In [1]: import numpy as np

In [2]: from numpy import linalg as LA

In [3]: np.set_printoptions(precision=2, suppress=True, linewidth=200, floatmode="fixed")

In [4]: mat = np.load("data.npy")

In [5]: print(mat)
[[1.00 0.70 0.49 0.34 0.24 0.17 0.12 0.08 0.06 0.04 0.03]
 [0.70 1.00 0.70 0.49 0.34 0.24 0.17 0.12 0.08 0.06 0.04]
 [0.49 0.70 1.00 0.70 0.49 0.34 0.24 0.17 0.12 0.08 0.06]
 [0.34 0.49 0.70 1.00 0.70 0.49 0.34 0.24 0.17 0.12 0.08]
 [0.24 0.34 0.49 0.70 1.00 0.70 0.49 0.34 0.24 0.17 0.12]
 [0.17 0.24 0.34 0.49 0.70 1.00 0.70 0.49 0.34 0.24 0.17]
 [0.12 0.17 0.24 0.34 0.49 0.70 1.00 0.70 0.49 0.34 0.24]
 [0.08 0.12 0.17 0.24 0.34 0.49 0.70 1.00 0.70 0.49 0.34]
 [0.06 0.08 0.12 0.17 0.24 0.34 0.49 0.70 1.00 0.70 0.49]
 [0.04 0.06 0.08 0.12 0.17 0.24 0.34 0.49 0.70 1.00 0.70]
 [0.03 0.04 0.06 0.08 0.12 0.17 0.24 0.34 0.49 0.70 1.00]]

In [6]: r0 = np.array([-5, 7, -2, -1, -1, 0, 7, 8, -4, -6, -1])

In [7]: A2 = mat + np.outer(r0, np.eye(11)[8])

In [8]: print(A2)
[[ 1.00  0.70  0.49  0.34  0.24  0.17  0.12  0.08 -4.94  0.04  0.03]
 [ 0.70  1.00  0.70  0.49  0.34  0.24  0.17  0.12  7.08  0.06  0.04]
 [ 0.49  0.70  1.00  0.70  0.49  0.34  0.24  0.17 -1.88  0.08  0.06]
 [ 0.34  0.49  0.70  1.00  0.70  0.49  0.34  0.24 -0.83  0.12  0.08]
 [ 0.24  0.34  0.49  0.70  1.00  0.70  0.49  0.34 -0.76  0.17  0.12]
 [ 0.17  0.24  0.34  0.49  0.70  1.00  0.70  0.49  0.34  0.24  0.17]
 [ 0.12  0.17  0.24  0.34  0.49  0.70  1.00  0.70  7.49  0.34  0.24]
 [ 0.08  0.12  0.17  0.24  0.34  0.49  0.70  1.00  8.70  0.49  0.34]
 [ 0.06  0.08  0.12  0.17  0.24  0.34  0.49  0.70 -3.00  0.70  0.49]
 [ 0.04  0.06  0.08  0.12  0.17  0.24  0.34  0.49 -5.30  1.00  0.70]
 [ 0.03  0.04  0.06  0.08  0.12  0.17  0.24  0.34 -0.51  0.70  1.00]]

In [9]: print(LA.matrix_rank(A2 - mat))
1

In [10]: print(LA.matrix_rank(LA.inv(A2) - LA.inv(mat), tol=1e-8))
1

In [11]: print(round(LA.det(A2) / LA.det(mat), 2), np.round(1 + LA.solve(mat, r0)[8], 2))
-12.87 -12.87

In [12]: vals, evecs = LA.eigh(mat)

In [13]: x0 = np.array([2, 0, 3, 4, 0, 1, 2, 0, 4, 1, 5])

In [14]: print(LA.eigvalsh(mat[1:, 1:]))
[0.18 0.19 0.22 0.25 0.33 0.46 0.70 1.18 2.24 4.25]

In [15]: print(np.round(x0 @ mat @ x0 / (x0 @ x0), 2), round(float(vals[0]), 2), np.round(vals[-1], 2))
2.51 0.18 4.39

In [16]: print(evecs * np.abs(vals) @ evecs.T)
[[1.00 0.70 0.49 0.34 0.24 0.17 0.12 0.08 0.06 0.04 0.03]
 [0.70 1.00 0.70 0.49 0.34 0.24 0.17 0.12 0.08 0.06 0.04]
 [0.49 0.70 1.00 0.70 0.49 0.34 0.24 0.17 0.12 0.08 0.06]
 [0.34 0.49 0.70 1.00 0.70 0.49 0.34 0.24 0.17 0.12 0.08]
 [0.24 0.34 0.49 0.70 1.00 0.70 0.49 0.34 0.24 0.17 0.12]
 [0.17 0.24 0.34 0.49 0.70 1.00 0.70 0.49 0.34 0.24 0.17]
 [0.12 0.17 0.24 0.34 0.49 0.70 1.00 0.70 0.49 0.34 0.24]
 [0.08 0.12 0.17 0.24 0.34 0.49 0.70 1.00 0.70 0.49 0.34]
 [0.06 0.08 0.12 0.17 0.24 0.34 0.49 0.70 1.00 0.70 0.49]
 [0.04 0.06 0.08 0.12 0.17 0.24 0.34 0.49 0.70 1.00 0.70]
 [0.03 0.04 0.06 0.08 0.12 0.17 0.24 0.34 0.49 0.70 1.00]]

In [17]: print(evecs * np.sqrt(vals) @ evecs.T)
[[0.91 0.35 0.19 0.11 0.07 0.04 0.03 0.02 0.01 0.01 0.01]
 [0.35 0.85 0.32 0.18 0.10 0.06 0.04 0.03 0.01 0.01 0.01]
 [0.19 0.32 0.84 0.32 0.17 0.10 0.06 0.04 0.03 0.01 0.01]
 [0.11 0.18 0.32 0.84 0.32 0.17 0.10 0.06 0.04 0.03 0.02]
 [0.07 0.10 0.17 0.32 0.84 0.32 0.17 0.10 0.06 0.04 0.03]
 [0.04 0.06 0.10 0.17 0.32 0.84 0.32 0.17 0.10 0.06 0.04]
 [0.03 0.04 0.06 0.10 0.17 0.32 0.84 0.32 0.17 0.10 0.07]
 [0.02 0.03 0.04 0.06 0.10 0.17 0.32 0.84 0.32 0.18 0.11]
 [0.01 0.01 0.03 0.04 0.06 0.10 0.17 0.32 0.84 0.32 0.19]
 [0.01 0.01 0.01 0.03 0.04 0.06 0.10 0.18 0.32 0.85 0.35]
 [0.01 0.01 0.01 0.02 0.03 0.04 0.07 0.11 0.19 0.35 0.91]]
